$ python3 -q
>>> import numpy as np
>>> from numpy import linalg as LA
>>> np.set_printoptions(precision=4, suppress=True, linewidth=120, floatmode="fixed")
>>> arr = np.load("mat.npy")
>>> print(arr)
[[-0.3171  0.2264  0.9661]
 [-0.0353  0.5048  0.7385]
 [-0.3205 -0.0756 -0.1559]
 [-0.0747  0.2850  0.2479]
 [-0.2887  0.1805  0.7048]
 [-0.9058 -0.7472 -1.8978]
 [-0.1508 -0.0174 -0.3777]
 [ 0.1512  0.3390  1.0313]
 [ 0.0044  0.2942  2.0943]
 [-0.5919 -0.7559 -1.7359]
 [-0.0906  0.9071  1.6858]
 [-0.8143 -0.6922 -1.7715]
 [-1.1303 -0.6894 -2.2182]
 [-0.1211  0.6709  1.4357]
 [-0.3770  0.3532 -1.7120]
 [-0.9747 -0.4349 -1.3351]
 [-0.8734 -0.3040 -1.2764]
 [-0.4081 -0.1397  1.2116]
 [-0.5957 -0.0988 -0.8536]
 [ 0.8492  0.8242  3.0302]
 [-1.5849 -0.5623 -1.4342]
 [ 0.0954 -0.0951 -0.1516]
 [-1.3915 -0.5252 -2.8801]]
>>> Xs = (arr - arr.mean(axis=0)) / arr.std(axis=0)
>>> print(Xs.std(axis=0))
[1.0000 1.0000 1.0000]
>>> print(np.argwhere(np.abs(Xs) > 2))
[[19  0]
 [19  2]
 [20  0]]
>>> beta = LA.lstsq(np.delete(Xs, 1, axis=1), Xs[:, 1])[0]
>>> print(round(float(1 - np.var(Xs[:, 1] - np.delete(Xs, 1, axis=1) @ beta)), 4))
0.7378
>>> print(np.abs(beta).argmax())
1
>>> vec = np.array([1, -1, -2])
>>> target = arr @ vec
>>> beta, lr = np.zeros(3), 1 / LA.norm(arr, 2) ** 2
>>> for i in range(4):
...     beta -= lr * arr.T @ (arr @ beta - target)
...     if i % 1 == 0: print(i, round(LA.norm(arr @ beta - target), 4))
... 
0 3.3157
1 3.0885
2 2.8775
3 2.6814
>>> print(beta)
[-0.1758 -0.5009 -1.7215]
>>> W2 = arr[[5, 3]].astype(float)
>>> for _ in range(5):
...     idx = LA.norm(arr[:, None] - W2, axis=-1).argmin(axis=1)
...     W2 = np.array([arr[idx == j].mean(axis=0) for j in range(2)])
... 
>>> print(idx)
[1 1 1 1 1 0 1 1 1 0 1 0 0 1 0 0 0 1 0 1 0 1 0]
>>> print(np.bincount(idx))
[10 13]
>>> print(W2[1] - W2[0])
[0.8696 0.7460 2.6700]
>>> print(np.abs(W2[1] - W2[0]).argmax())
2
>>> print(W2)
[[-0.9240 -0.4457 -1.7115]
 [-0.0544  0.3003  0.9585]]
>>> mat = np.vander(np.arange(4) - 2, 4, increasing=True)
>>> print(mat)
[[ 1 -2  4 -8]
 [ 1 -1  1 -1]
 [ 1  0  0  0]
 [ 1  1  1  1]]
>>> # row 0 is much longer than the rest
>>> Q, evecs = LA.qr(mat[:, :2])[0], LA.qr(mat[:, 2:])[0]
>>> sv = LA.svd(Q.T @ evecs, compute_uv=False)
>>> print((sv > 0.9).sum())
1
>>> print(np.degrees(np.arccos(sv.clip(0, 1))))
[21.9681 34.0629]
>>> print(np.round(LA.norm(Q @ Q.T - evecs @ evecs.T, 2), 4))
0.5601
>>> A2 = np.array([[-1, -1, 0, -2], [0, 1, 2, -2], [-1, 1, -1, -1], [2, 0, 2, -1]])
>>> W0 = np.triu(A2, 1)
>>> print(W0)
[[ 0 -1  0 -2]
 [ 0  0  2 -2]
 [ 0  0  0 -1]
 [ 0  0  0  0]]
>>> print(W0.shape)
(4, 4)
>>> print(np.count_nonzero(W0))
5
>>> print(W0.mean(axis=0))
[ 0.0000 -0.2500  0.5000 -1.2500]
>>> print(round(float(LA.norm(W0)), 4))
3.7417
>>> print(np.abs(W0).max())
2
>>> r = LA.matrix_rank(W0)
>>> print(r)
3
>>> ns = LA.svd(W0)[2][r:].T
>>> print(W0 @ ns)
[[0.0000]
 [0.0000]
 [0.0000]
 [0.0000]]
>>> print([int(LA.matrix_rank(np.delete(W0, i, axis=0))) for i in range(4)])
[2, 2, 2, 3]
>>> print(np.allclose(W0 @ ns, 0))
True
>>> print(ns.shape)
(4, 1)
>>> U, sv, Vt = LA.svd(W0)
>>> print(np.argmax(sv[:-1] / (sv[1:] + 1e-6)) + 1)
3
>>> A2 = U[:, :3] @ np.diag(sv[:3]) @ Vt[:3]
>>> print(LA.matrix_rank(A2))
3
>>> print(A2.round(4) + 0)
[[ 0.0000 -1.0000  0.0000 -2.0000]
 [ 0.0000  0.0000  2.0000 -2.0000]
 [ 0.0000  0.0000  0.0000 -1.0000]
 [ 0.0000  0.0000  0.0000  0.0000]]
>>> print(round(float(LA.norm(W0 - A2) / LA.norm(W0)), 4))
0.0
>>> print(round(np.abs(W0 - A2).max(), 4))
0.0
